In [1]: import numpy as np

In [2]: import numpy.linalg as la

In [3]: np.set_printoptions(precision=1, suppress=True, linewidth=200)

In [4]: rd = lambda a: np.round(a, 1) + 0

In [5]: W0 = np.load("sample11.npy")

In [6]: W0
Out[6]: 
array([[5., 1., 1., 1.],
       [1., 5., 1., 1.],
       [1., 1., 5., 1.],
       [1., 1., 1., 5.]])

In [7]: ang = np.radians(60)

In [8]: r_ = np.eye(4)

In [9]: r_[2, 2] = r_[0, 0] = np.cos(ang)

In [10]: r_[2, 0], r_[0, 2] = -np.sin(ang), np.sin(ang)

In [11]: rd(r_)
Out[11]: 
array([[ 0.5,  0. ,  0.9,  0. ],
       [ 0. ,  1. ,  0. ,  0. ],
       [-0.9,  0. ,  0.5,  0. ],
       [ 0. ,  0. ,  0. ,  1. ]])

In [12]: other = W0 @ r_.T

In [13]: rd(la.det(r_)), np.trace(r_)
Out[13]: (np.float64(1.0), np.float64(3.0))

In [14]: rd(other)
Out[14]: 
array([[ 3.4,  1. , -3.8,  1. ],
       [ 1.4,  5. , -0.4,  1. ],
       [ 4.8,  1. ,  1.6,  1. ],
       [ 1.4,  1. , -0.4,  5. ]])

In [15]: x0 = np.ones(4)

In [16]: for _ in range(6):
    ...:     x0 = W0 @ x0
    ...:     x0 /= la.norm(x0)
    ...:     print(round(x0 @ W0 @ x0, 1))
    ...: 
8.0
8.0
8.0
8.0
8.0
8.0

In [17]: x0
Out[17]: array([0.5, 0.5, 0.5, 0.5])

In [18]: Lm = la.cholesky(W0)

In [19]: la.eigvalsh(W0).min() > 0
Out[19]: np.True_

In [20]: rd(np.diag(Lm) ** 2)
Out[20]: array([5. , 4.8, 4.7, 4.6])

In [21]: rd(np.prod(np.diag(Lm)) ** 2), rd(la.det(W0))
Out[21]: (np.float64(512.0), np.float64(512.0))

In [22]: np.unravel_index(np.abs(W0).argmax(), W0.shape)
Out[22]: (np.int64(0), np.int64(0))

In [23]: np.count_nonzero(W0)
Out[23]: np.int64(16)

In [24]: W0[:, 4]
Traceback (most recent call last):
  Cell In[24], line 1
    W0[:, 4]
IndexError: index 4 is out of bounds for axis 1 with size 4


In [25]: W0.mean(axis=0)
Out[25]: array([2., 2., 2., 2.])

In [26]: w, V = la.eigh(W0)

In [27]: rd(V.T @ V)
Out[27]: 
array([[1., 0., 0., 0.],
       [0., 1., 0., 0.],
       [0., 0., 1., 0.],
       [0., 0., 0., 1.]])

In [28]: rd(la.eigvalsh(W0 + 2 * np.eye(4)))
Out[28]: array([ 6.,  6.,  6., 10.])

In [29]: rd(la.svd(W0, compute_uv=False))
Out[29]: array([8., 4., 4., 4.])

In [30]: rd(V @ np.diag(w) @ V.T)
Out[30]: 
array([[5., 1., 1., 1.],
       [1., 5., 1., 1.],
       [1., 1., 5., 1.],
       [1., 1., 1., 5.]])

In [31]: rd(V.T @ W0 @ V)
Out[31]: 
array([[4., 0., 0., 0.],
       [0., 4., 0., 0.],
       [0., 0., 4., 0.],
       [0., 0., 0., 8.]])

In [32]: (w > 1e-8).sum(), (w < -1e-8).sum()
Out[32]: (np.int64(4), np.int64(0))

In [33]: rd(w.sum()), np.trace(W0)
Out[33]: (np.float64(20.0), np.float64(20.0))

In [34]: ang = np.deg2rad(180)

In [35]: E = np.eye(6)

In [36]: E[np.ix_([2, 1], [2, 1])] = [[np.cos(ang), -np.sin(ang)], [np.sin(ang), np.cos(ang)]]

In [37]: rd(E)
Out[37]: 
array([[ 1.,  0.,  0.,  0.,  0.,  0.],
       [ 0., -1.,  0.,  0.,  0.,  0.],
       [ 0.,  0., -1.,  0.,  0.,  0.],
       [ 0.,  0.,  0.,  1.,  0.,  0.],
       [ 0.,  0.,  0.,  0.,  1.,  0.],
       [ 0.,  0.,  0.,  0.,  0.,  1.]])

In [38]: w, V = la.eigh(W0)

In [39]: x0 = np.array([2, -2, 0, 1])

In [40]: rd(x0 @ W0 @ x0 / (x0 @ x0)), rd(w[0]), rd(w[-1])
Out[40]: (np.float64(4.1), np.float64(4.0), np.float64(8.0))

In [41]: (np.sign(V[:, -1].round(6)) == np.sign(V[0, -1].round(6))).astype(int)
Out[41]: array([1, 1, 1, 1])

In [42]: rd(la.eigvalsh(W0[1:, 1:]))
Out[42]: array([4., 4., 7.])

In [43]: np.abs(W0).sum(axis=1).max(), rd(np.abs(w).max())
Out[43]: (np.float64(8.0), np.float64(8.0))

In [44]: rd(V * np.sqrt(w) @ V.T)
Out[44]: 
array([[2.2, 0.2, 0.2, 0.2],
       [0.2, 2.2, 0.2, 0.2],
       [0.2, 0.2, 2.2, 0.2],
       [0.2, 0.2, 0.2, 2.2]])

In [45]: x0 @ W0 @ x0
Out[45]: np.float64(37.0)

In [46]: other = W0[0, 0] * W0[1:] - np.outer(W0[1:, 0], W0[0])

In [47]: other
Out[47]: 
array([[ 0., 24.,  4.,  4.],
       [ 0.,  4., 24.,  4.],
       [ 0.,  4.,  4., 24.]])

In [48]: np.flatnonzero(~other.round(6).any(axis=1))
Out[48]: array([], dtype=int64)

In [49]: rng = np.random.default_rng(17586)

In [50]: other = W0 + rng.integers(-2, 3, (4, 1)) @ rng.integers(-2, 3, (1, 4))

In [51]: other
Out[51]: 
array([[ 5.,  1.,  1.,  1.],
       [ 0.,  4.,  3.,  2.],
       [ 2.,  2.,  3.,  0.],
       [ 2.,  2., -1.,  4.]])

In [52]: np.abs(other - W0).sum(axis=1)
Out[52]: array([0., 5., 5., 5.])

In [53]: la.matrix_rank(other - W0, tol=1e-8)
Out[53]: np.int64(1)

In [54]: rd(la.norm(other, 2) / la.norm(other))
Out[54]: np.float64(0.8)

In [55]: [round(float(x), 1) for x in la.svd(other, compute_uv=False)[:3]]
Out[55]: [7.9, 4.5, 4.0]

In [56]: la.cond(other) > 100
Out[56]: np.False_

In [57]: np.argsort(-la.norm(other, axis=0).round(6), kind="stable")[:3]
Out[57]: array([0, 1, 3])

In [58]: rd(np.abs(la.svd(other)[2][-1]))
Out[58]: array([0.1, 0.7, 0.5, 0.5])

In [59]: la.matrix_rank(other, rtol=0.1)
Out[59]: np.int64(3)

In [60]: hat = np.triu(np.array([[0, 1, 1, 3], [3, -3, -1, -3], [2, 0, 2, -1], [3, -3, -1, 1]]), 1) + np.eye(4)

In [61]: other = hat @ W0 @ la.inv(hat)

In [62]: la.matrix_rank(other)
Out[62]: np.int64(4)

In [63]: rd(la.det(other))
Out[63]: np.float64(512.0)

In [64]: np.poly(other)
Out[64]: array([   1.,  -20.,  144., -448.,  512.])

In [65]: K = np.load("run3.npy")

In [66]: K
Out[66]: 
array([[-5, -2, -4, -8, -2,  0],
       [ 9, 12,  6, 12, 18,  9],
       [-2, -2,  2, -3, -7, -5],
       [-2, -4, -6,  0,  0,  1],
       [-2, -1, -2,  0,  0, -1]])

In [67]: ang = np.radians(72)

In [68]: r_ = np.eye(6)

In [69]: r_[5, 5] = r_[0, 0] = np.cos(ang)

In [70]: r_[5, 0], r_[0, 5] = -np.sin(ang), np.sin(ang)

In [71]: rd(r_)
Out[71]: 
array([[ 0.3,  0. ,  0. ,  0. ,  0. ,  1. ],
       [ 0. ,  1. ,  0. ,  0. ,  0. ,  0. ],
       [ 0. ,  0. ,  1. ,  0. ,  0. ,  0. ],
       [ 0. ,  0. ,  0. ,  1. ,  0. ,  0. ],
       [ 0. ,  0. ,  0. ,  0. ,  1. ,  0. ],
       [-1. ,  0. ,  0. ,  0. ,  0. ,  0.3]])

In [72]: other = K @ r_.T

In [73]: np.allclose(la.norm(K, axis=1), la.norm(other, axis=1))
Out[73]: True

In [74]: rd(np.trace(la.pinv(K) @ K))
Out[74]: np.float64(4.0)

In [75]: np.abs(np.diag(la.qr(K)[1])) > 1e-9
Out[75]: array([ True,  True,  True,  True, False])

In [76]: np.unique(K.round(6), axis=0).shape
Out[76]: (5, 6)
